% ipython --no-banner

In [1]: import numpy as np

In [2]: from numpy import linalg as LA

In [3]: np.set_printoptions(precision=3, suppress=True, linewidth=140)

In [4]: def rd(a):
   ...:     return np.round(a, 3) + 0
   ...: 

In [5]: J = np.diag(np.array([-3, 2, -1, 2, 3, -2, 0]))

In [6]: J
Out[6]: 
array([[-3,  0,  0,  0,  0,  0,  0],
       [ 0,  2,  0,  0,  0,  0,  0],
       [ 0,  0, -1,  0,  0,  0,  0],
       [ 0,  0,  0,  2,  0,  0,  0],
       [ 0,  0,  0,  0,  3,  0,  0],
       [ 0,  0,  0,  0,  0, -2,  0],
       [ 0,  0,  0,  0,  0,  0,  0]])

In [7]: T = np.stack([J, 4 * J, J[::-1]])

In [8]: T.shape
Out[8]: (3, 7, 7)

In [9]: (T @ J.T).shape
Out[9]: (3, 7, 7)

In [10]: LA.matrix_rank(T.reshape(3, -1))
Out[10]: np.int64(2)

In [11]: np.einsum("bij,cij->bc", T, T)
Out[11]: 
array([[ 31, 124,   4],
       [124, 496,  16],
       [  4,  16,  31]])

In [12]: T.sum(axis=0)
Out[12]: 
array([[-15,   0,   0,   0,   0,   0,   0],
       [  0,  10,   0,   0,   0,  -2,   0],
       [  0,   0,  -5,   0,   3,   0,   0],
       [  0,   0,   0,  12,   0,   0,   0],
       [  0,   0,  -1,   0,  15,   0,   0],
       [  0,   2,   0,   0,   0, -10,   0],
       [ -3,   0,   0,   0,   0,   0,   0]])

In [13]: ev, evecs = LA.eigh(J)

In [14]: x0 = np.array([-1, -1, -3, -1, -2, -3, 2])

In [15]: rd(x0 @ J @ x0 / (x0 @ x0)), ev[0], ev[-1]
Out[15]: (np.float64(-0.483), np.float64(-3.0), np.float64(3.0))

In [16]: evecs * np.maximum(ev, 0) @ evecs.T
Out[16]: 
array([[0., 0., 0., 0., 0., 0., 0.],
       [0., 2., 0., 0., 0., 0., 0.],
       [0., 0., 0., 0., 0., 0., 0.],
       [0., 0., 0., 2., 0., 0., 0.],
       [0., 0., 0., 0., 3., 0., 0.],
       [0., 0., 0., 0., 0., 0., 0.],
       [0., 0., 0., 0., 0., 0., 0.]])

In [17]: x0 @ J @ x0
Out[17]: np.int64(-14)

In [18]: (np.sign(evecs[:, -1].round(6)) == np.sign(evecs[0, -1].round(6))).astype(int)
Out[18]: array([1, 1, 1, 1, 0, 1, 1])
